% ipython --no-banner

In [1]: import numpy as np

In [2]: np.set_printoptions(precision=2, suppress=True, linewidth=160, floatmode="fixed")

In [3]: E = np.load("case1.npy")

In [4]: E
Out[4]: 
array([[-2.00,  0.00,  0.00,  0.00],
       [ 0.00, -2.00, -3.00,  0.00],
       [ 0.00, -3.00, -2.00,  0.00],
       [ 0.00,  0.00,  0.00, -2.00]])

In [5]: [round(float(np.linalg.det(E[:i, :i])), 2) + 0 for i in range(1, 5)]
Out[5]: [-2.0, 4.0, 10.0, -20.0]

In [6]: np.round(np.linalg.eigvalsh(E).min(), 2)
Out[6]: np.float64(-5.0)

In [7]: np.linalg.matrix_rank(E)
Out[7]: np.int64(4)

In [8]: print(round(np.linalg.norm(E), 2))
5.83

In [9]: E.sum(axis=1)
Out[9]: array([-2.00, -5.00, -5.00, -2.00])

In [10]: np.abs(E).max()
Out[10]: np.float64(3.0)

In [11]: mat = np.array([[0, 0, 1, 0], [0, 0, 0, 0], [1, 0, 0, 1], [0, 0, 1, 0]])

In [12]: rng = np.random.default_rng(920188)

In [13]: labels = rng.permutation(4)

In [14]: labels
Out[14]: array([0, 1, 2, 3])

In [15]: out = mat[labels][:, labels]

In [16]: np.allclose(out, mat)
Out[16]: True

In [17]: print(np.diag(out))
[0 0 0 0]

In [18]: out
Out[18]: 
array([[0, 0, 1, 0],
       [0, 0, 0, 0],
       [1, 0, 0, 1],
       [0, 0, 1, 0]])

In [19]: np.round(np.sort(np.abs(np.linalg.eigvals(out))), 2) + 0
Out[19]: array([0.00, 0.00, 1.41, 1.41])

In [20]: evals, evecs = np.linalg.eigh(mat)

In [21]: x0 = np.array([-1, 2, -1, 3])

In [22]: np.linalg.eigvalsh(mat[1:, 1:])
Out[22]: array([-1.00,  0.00,  1.00])

In [23]: x0 @ mat @ x0
Out[23]: np.int64(-4)

In [24]: (np.sign(evecs[:, -1].round(6)) == np.sign(evecs[0, -1].round(6))).astype(int)
Out[24]: array([1, 0, 1, 1])

In [25]: np.flatnonzero(np.linalg.matrix_power((mat != 0) + (mat.T != 0) + np.eye(4), 4)[3])
Out[25]: array([0, 2, 3])

In [26]: mat @ mat
Out[26]: 
array([[1, 0, 0, 1],
       [0, 0, 0, 0],
       [0, 0, 2, 0],
       [1, 0, 0, 1]])

In [27]: round(np.linalg.det(mat), 2)
Out[27]: np.float64(0.0)

In [28]: rk = np.linalg.matrix_rank(mat)

In [29]: rk
Out[29]: np.int64(2)

In [30]: null = np.linalg.svd(mat)[2][rk:].T

In [31]: print(null @ null.T)
[[ 0.50  0.00  0.00 -0.50]
 [ 0.00  1.00  0.00  0.00]
 [ 0.00  0.00  0.00  0.00]
 [-0.50  0.00  0.00  0.50]]

In [32]: [int(np.linalg.matrix_rank(np.delete(mat, i, axis=0))) for i in range(4)]
Out[32]: [2, 2, 1, 2]

In [33]: [int(np.linalg.matrix_rank(mat[:, :j + 1])) for j in range(4)]
Out[33]: [1, 1, 2, 2]

In [34]: np.linalg.matrix_rank(mat.T @ mat), np.linalg.matrix_rank(mat @ mat.T)
Out[34]: (np.int64(2), np.int64(2))

In [35]: print(np.allclose(mat @ null, 0))
True

In [36]: [int(np.linalg.matrix_rank(mat[:i])) for i in range(1, len(mat) + 1)]
Out[36]: [1, 1, 2, 2]

In [37]: W0 = np.load("out5.npy")

In [38]: print(W0)
[[ 1.00  2.00 -2.00 -1.00]
 [-5.00 -4.00  4.00 -1.00]
 [-5.00 -4.00  4.00 -1.00]
 [ 2.00 -2.00  2.00  4.00]]

In [39]: out = W0[0, 0] * W0[1:] - np.outer(W0[1:, 0], W0[0])

In [40]: out
Out[40]: 
array([[ 0.00,  6.00, -6.00, -6.00],
       [ 0.00,  6.00, -6.00, -6.00],
       [ 0.00, -6.00,  6.00,  6.00]])

In [41]: W0[:, 0] / W0[0, 0]
Out[41]: array([ 1.00, -5.00, -5.00,  2.00])

In [42]: np.linalg.matrix_rank(out), np.linalg.matrix_rank(W0)
Out[42]: (np.int64(1), np.int64(2))

In [43]: out @ np.linalg.pinv(out) @ out
Out[43]: 
array([[ 0.00,  6.00, -6.00, -6.00],
       [ 0.00,  6.00, -6.00, -6.00],
       [ 0.00, -6.00,  6.00,  6.00]])

In [44]: np.unique(out.round(6), axis=0).shape
Out[44]: (2, 4)

In [45]: np.linalg.lstsq(out[:-1].T, out[-1])[2]
Out[45]: np.int32(1)

In [46]: m1 = np.array([[0.1, -0.9, 0.5],
    ...:     [0.3, 1.2, -1.5],
    ...:     [-0.4, 0.3, 0.5],
    ...:     [0.1, -0.6, -1.8]])

In [47]: m1[:, 1] *= 5

In [48]: m1
Out[48]: 
array([[ 0.10, -4.50,  0.50],
       [ 0.30,  6.00, -1.50],
       [-0.40,  1.50,  0.50],
       [ 0.10, -3.00, -1.80]])

In [49]: out = np.c_[m1[:, :1] @ np.array([[1]]), np.array([3, -1, 3, 0])]

In [50]: print(out)
[[ 0.10  3.00]
 [ 0.30 -1.00]
 [-0.40  3.00]
 [ 0.10  0.00]]

In [51]: print(np.linalg.norm(np.linalg.qr(m1)[0].T @ out, axis=0) ** 2 / ((out ** 2).sum(axis=0) + 1e-12))
[1.00 0.42]

In [52]: proj = out @ np.linalg.solve(out.T @ out, out.T)

In [53]: np.linalg.matrix_rank(np.eye(4) - proj)
Out[53]: np.int64(2)

In [54]: print(np.allclose(proj @ proj, proj))
True

In [55]: print(np.round((np.eye(4) - proj) @ out, 2) + 0)
[[0.00 0.00]
 [0.00 0.00]
 [0.00 0.00]
 [0.00 0.00]]

In [56]: proj
Out[56]: 
array([[ 0.91,  0.20,  0.16,  0.15],
       [ 0.20,  0.34, -0.41,  0.12],
       [ 0.16, -0.41,  0.70, -0.11],
       [ 0.15,  0.12, -0.11,  0.05]])

In [57]: theta = np.radians(30)

In [58]: r_ = np.eye(3)

In [59]: r_[0, 0] = r_[2, 2] = np.cos(theta)

In [60]: r_[0, 2], r_[2, 0] = -np.sin(theta), np.sin(theta)

In [61]: r_
Out[61]: 
array([[ 0.87,  0.00, -0.50],
       [ 0.00,  1.00,  0.00],
       [ 0.50,  0.00,  0.87]])

In [62]: out = m1 @ r_.T

In [63]: np.abs(out - m1).max(axis=0)
Out[63]: array([0.89, 0.00, 0.35])

In [64]: print(np.allclose(np.linalg.norm(m1, axis=1), np.linalg.norm(out, axis=1)))
True

In [65]: np.round(np.linalg.det(r_), 2), np.round(np.trace(r_), 2)
Out[65]: (np.float64(1.0), np.float64(2.73))

In [66]: M = np.load("test10.npy")

In [67]: M
Out[67]: 
array([[ 1, -1,  1, -1,  1, -1,  1, -1],
       [ 1,  1, -1, -1, -1, -1,  1,  1],
       [ 1, -1,  1, -1, -1,  1, -1,  1],
       [ 1,  1, -1, -1,  1,  1, -1, -1]])

In [68]: np.unravel_index(np.abs(M).argmax(), M.shape)
Out[68]: (np.int64(0), np.int64(0))

In [69]: print(M - M[0])
[[ 0  0  0  0  0  0  0  0]
 [ 0  2 -2  0 -2  0  0  2]
 [ 0  0  0  0 -2  2 -2  2]
 [ 0  2 -2  0  0  2 -2  0]]

In [70]: print(np.linalg.svd(M, compute_uv=False))
[2.83 2.83 2.83 2.83]

In [71]: M.shape
Out[71]: (4, 8)

In [72]: M.sum(axis=1)
Out[72]: array([0, 0, 0, 0])

In [73]: M.mean(axis=0)
Out[73]: array([ 1.00,  0.00,  0.00, -1.00,  0.00,  0.00,  0.00,  0.00])
